$ python3 -q
>>> import numpy as np
>>> from numpy import linalg as LA
>>> np.set_printoptions(precision=3, suppress=True, linewidth=100, legacy="1.25")
>>> arr = 2 * np.eye(8) + np.ones((8, 8))
>>> arr
array([[3., 1., 1., 1., 1., 1., 1., 1.],
       [1., 3., 1., 1., 1., 1., 1., 1.],
       [1., 1., 3., 1., 1., 1., 1., 1.],
       [1., 1., 1., 3., 1., 1., 1., 1.],
       [1., 1., 1., 1., 3., 1., 1., 1.],
       [1., 1., 1., 1., 1., 3., 1., 1.],
       [1., 1., 1., 1., 1., 1., 3., 1.],
       [1., 1., 1., 1., 1., 1., 1., 3.]])
>>> # equal to its transpose
>>> r0 = np.array([3, 0, 3, 1, 1, 1, 2, 3])
>>> out = arr + np.outer(r0, np.eye(8)[3])
>>> round(float(LA.det(out) / LA.det(arr)), 3), round(float(1 + LA.solve(arr, r0)[3]), 3)
(0.8, 0.8)
>>> out
array([[3., 1., 1., 4., 1., 1., 1., 1.],
       [1., 3., 1., 1., 1., 1., 1., 1.],
       [1., 1., 3., 4., 1., 1., 1., 1.],
       [1., 1., 1., 4., 1., 1., 1., 1.],
       [1., 1., 1., 2., 3., 1., 1., 1.],
       [1., 1., 1., 2., 1., 3., 1., 1.],
       [1., 1., 1., 3., 1., 1., 3., 1.],
       [1., 1., 1., 4., 1., 1., 1., 3.]])
>>> LA.matrix_rank(out - arr)
1
>>> vec = np.ones(8)
>>> for _ in range(7):
...     vec = arr @ vec
...     vec /= LA.norm(vec)
...     print(round(vec @ arr @ vec, 3))
... 
10.0
10.0
10.0
10.0
10.0
10.0
10.0
>>> round(float(LA.eigvalsh(arr)[-1]), 3)
10.0
>>> w, evecs = LA.eigh(arr)
>>> vec = np.array([-1, -3, 2, 1, -1, -1, -2, -1])
>>> (np.sign(evecs[:, -1].round(6)) == np.sign(evecs[0, -1].round(6))).astype(int)
array([1, 1, 1, 1, 1, 1, 1, 1])
>>> np.abs(arr).sum(axis=1).max(), np.abs(w).max()
(10.0, 10.0)
>>> Q, evecs = LA.qr(arr[:, :6])[0], LA.qr(arr[:, 6:])[0]
>>> sigma = LA.svd(Q.T @ evecs, compute_uv=False)
>>> np.round(LA.norm(Q @ Q.T - evecs @ evecs.T, 2), 3)
1.0
>>> (sigma > 0.9).sum()
1
